$ ipython --no-banner

In [1]: import numpy as np

In [2]: np.set_printoptions(precision=2, suppress=True, linewidth=200, sign=" ")

In [3]: F = np.load("x.npy")

In [4]: F
Out[4]: 
array([[ 0,  1, -1,  0,  0,  0],
       [-1,  0,  2, -1,  2, -2],
       [ 1, -2,  0, -3,  1,  0],
       [ 0,  1,  3,  0,  0,  1],
       [ 0, -2, -1,  0,  0,  1],
       [ 0,  2,  0, -1, -1,  0]])

In [5]: out = np.inv(F)
AttributeError: module 'numpy' has no attribute 'inv'


In [6]: out = np.linalg.invert(F)
AttributeError: module 'numpy.linalg' has no attribute 'invert'


In [7]: out = np.linalg.inv(F)

In [8]: (np.abs(out) > 1e-9).astype(int)
Out[8]: 
array([[ 0,  1,  1,  0,  1,  1],
       [ 1,  0,  0,  1,  1,  0],
       [ 1,  0,  0,  1,  1,  0],
       [ 0,  1,  1,  0,  1,  1],
       [ 1,  1,  1,  1,  0,  1],
       [ 1,  0,  0,  1,  1,  0]])

In [9]: np.round(np.linalg.inv(out), 2) + 0
Out[9]: 
array([[ 0.,  1., -1.,  0.,  0.,  0.],
       [-1.,  0.,  2., -1.,  2., -2.],
       [ 1., -2.,  0., -3.,  1.,  0.],
       [ 0.,  1.,  3.,  0.,  0.,  1.],
       [ 0., -2., -1.,  0.,  0.,  1.],
       [ 0.,  2.,  0., -1., -1.,  0.]])

In [10]: print(round(np.linalg.slogdet(F)[0], 2))
1.0

In [11]: np.round(F @ out, 2) + 0
Out[11]: 
array([[ 1.,  0.,  0.,  0.,  0.,  0.],
       [ 0.,  1.,  0.,  0.,  0.,  0.],
       [ 0.,  0.,  1.,  0.,  0.,  0.],
       [ 0.,  0.,  0.,  1.,  0.,  0.],
       [ 0.,  0.,  0.,  0.,  1.,  0.],
       [ 0.,  0.,  0.,  0.,  0.,  1.]])

In [12]: round(float(np.linalg.det(F) * np.linalg.det(out)), 2)
Out[12]: 1.0

In [13]: print(np.round(np.linalg.det(F) * out, 2) + 0)
[[  0. -28.  21.   0. -56. -35.]
 [ 28.   0.   0.   7.  -7.   0.]
 [-21.   0.   0.   7.  -7.   0.]
 [  0.  -7.  -7.   0. -14. -21.]
 [ 56.   7.   7.  14.   0. -28.]
 [ 35.   0.   0.  21.  28.   0.]]

In [14]: x0 = np.array([-1, 0, -1, -1, -1, 0])

In [15]: round(float(np.linalg.det(F)), 2)
Out[15]: 49.0

In [16]: x0 @ F @ x0
Out[16]: np.int64(0)

In [17]: q = np.linalg.solve(np.eye(6) - F, np.eye(6) + F)

In [18]: np.round(np.linalg.det(q), 2)
Out[18]: np.float64(1.0)

In [19]: gram = F.T @ F

In [20]: gram
Out[20]: 
array([[ 2, -2, -2, -2, -1,  2],
       [-2, 14,  4,  4, -4, -1],
       [-2,  4, 15, -2,  4, -2],
       [-2,  4, -2, 11, -4,  2],
       [-1, -4,  4, -4,  6, -4],
       [ 2, -1, -2,  2, -4,  6]])

In [21]: print(np.diag(gram))
[  2  14  15  11   6   6]

In [22]: print(np.linalg.matrix_rank(gram))
6

In [23]: np.trace(gram), (F ** 2).sum()
Out[23]: (np.int64(54), np.int64(54))

In [24]: blk = np.stack([F, 3 * F, F[::-1]])

In [25]: np.einsum("bij,cij->bc", blk, blk)
Out[25]: 
array([[ 54, 162,  -8],
       [162, 486, -24],
       [ -8, -24,  54]])

In [26]: t = np.radians(180)

In [27]: Rm = np.eye(6)

In [28]: Rm[2, 2] = Rm[4, 4] = np.cos(t)

In [29]: Rm[2, 4], Rm[4, 2] = -np.sin(t), np.sin(t)

In [30]: Rm.round(2) + 0
Out[30]: 
array([[ 1.,  0.,  0.,  0.,  0.,  0.],
       [ 0.,  1.,  0.,  0.,  0.,  0.],
       [ 0.,  0., -1.,  0.,  0.,  0.],
       [ 0.,  0.,  0.,  1.,  0.,  0.],
       [ 0.,  0.,  0.,  0., -1.,  0.],
       [ 0.,  0.,  0.,  0.,  0.,  1.]])

In [31]: out = F @ Rm.T

In [32]: np.linalg.svd(F, compute_uv=False), np.linalg.svd(out, compute_uv=False)
Out[32]: 
(array([ 4.43,  4.43,  2.65,  2.65,  0.6 ,  0.6 ]),
 array([ 4.43,  4.43,  2.65,  2.65,  0.6 ,  0.6 ]))

In [33]: round(np.linalg.det(Rm), 2), np.trace(Rm)
Out[33]: (np.float64(1.0), np.float64(2.0))

In [34]: np.abs(out - F).max(axis=0)
Out[34]: array([ 0.,  0.,  6.,  0.,  4.,  0.])

In [35]: out.round(2) + 0
Out[35]: 
array([[ 0.,  1.,  1.,  0.,  0.,  0.],
       [-1.,  0., -2., -1., -2., -2.],
       [ 1., -2.,  0., -3., -1.,  0.],
       [ 0.,  1., -3.,  0.,  0.,  1.],
       [ 0., -2.,  1.,  0.,  0.,  1.],
       [ 0.,  2.,  0., -1.,  1.,  0.]])

In [36]: X = np.loadtxt("layer6.csv", delimiter=",")

In [37]: X
Out[37]: 
array([[ 0.53,  0.38,  0.23,  0.23],
       [ 0.38,  0.27,  0.16,  0.16],
       [ 0.23,  0.16,  0.1 ,  0.1 ],
       [ 0.23,  0.16,  0.1 ,  0.1 ]])

In [38]: # symmetric

In [39]: r = np.linalg.matrix_rank(X)

In [40]: print(r)
1

In [41]: N = np.linalg.svd(X)[2][r:].T

In [42]: N @ N.T
Out[42]: 
array([[ 0.47, -0.38, -0.23, -0.23],
       [-0.38,  0.73, -0.16, -0.16],
       [-0.23, -0.16,  0.9 , -0.1 ],
       [-0.23, -0.16, -0.1 ,  0.9 ]])

In [43]: np.round(X @ N, 2) + 0
Out[43]: 
array([[ 0.,  0.,  0.],
       [ 0.,  0.,  0.],
       [ 0.,  0.,  0.],
       [ 0.,  0.,  0.]])

In [44]: print([int(np.linalg.matrix_rank(np.delete(X, i, axis=0))) for i in range(4)])
[1, 1, 1, 1]

In [45]: print(N.shape)
(4, 3)

In [46]: out = np.array([[-5, -7], [7, 2], [6, -7], [8, 5]])

In [47]: cent = np.array([[2, 5, 4, 5], [1, 1, 5, 0]])

In [48]: rng = np.random.default_rng(947417)

In [49]: arr = out @ cent + 0.1 * rng.normal(size=(4, 4))

In [50]: arr
Out[50]: 
array([[-16.96, -31.93, -54.8 , -24.97],
       [ 15.99,  37.01,  38.11,  35.  ],
       [  4.99,  23.09, -10.92,  30.  ],
       [ 20.9 ,  45.1 ,  57.02,  39.98]])

In [51]: gram = arr.T @ arr

In [52]: print(np.diag(gram))
[ 1004.9   4956.21  7826.07  4347.18]

In [53]: (arr @ arr.T).shape
Out[53]: (4, 4)

In [54]: print(np.linalg.matrix_rank(gram))
4

In [55]: gram
Out[55]: 
array([[ 1004.9 ,  2190.91,  2675.88,  1968.37],
       [ 2190.91,  4956.21,  5479.48,  4588.55],
       [ 2675.88,  5479.48,  7826.07,  4654.65],
       [ 1968.37,  4588.55,  4654.65,  4347.18]])

In [56]: proj = np.triu(np.array([[0, 0, -2, -2], [-2, 1, 0, 0], [0, -2, -1, 1], [1, 0, -1, -2]]), 1) + np.eye(4)

In [57]: out = proj @ arr @ np.linalg.inv(proj)

In [58]: round(float(np.linalg.det(out)), 2)
Out[58]: -12.79

In [59]: np.round(np.trace(out), 2), np.round(np.trace(arr), 2)
Out[59]: (np.float64(49.11), np.float64(49.11))

In [60]: np.poly(out)
Out[60]: array([    1.  ,   -49.11, -3344.98,  -477.51,   -12.79])

In [61]: print(np.linalg.matrix_rank(out))
4
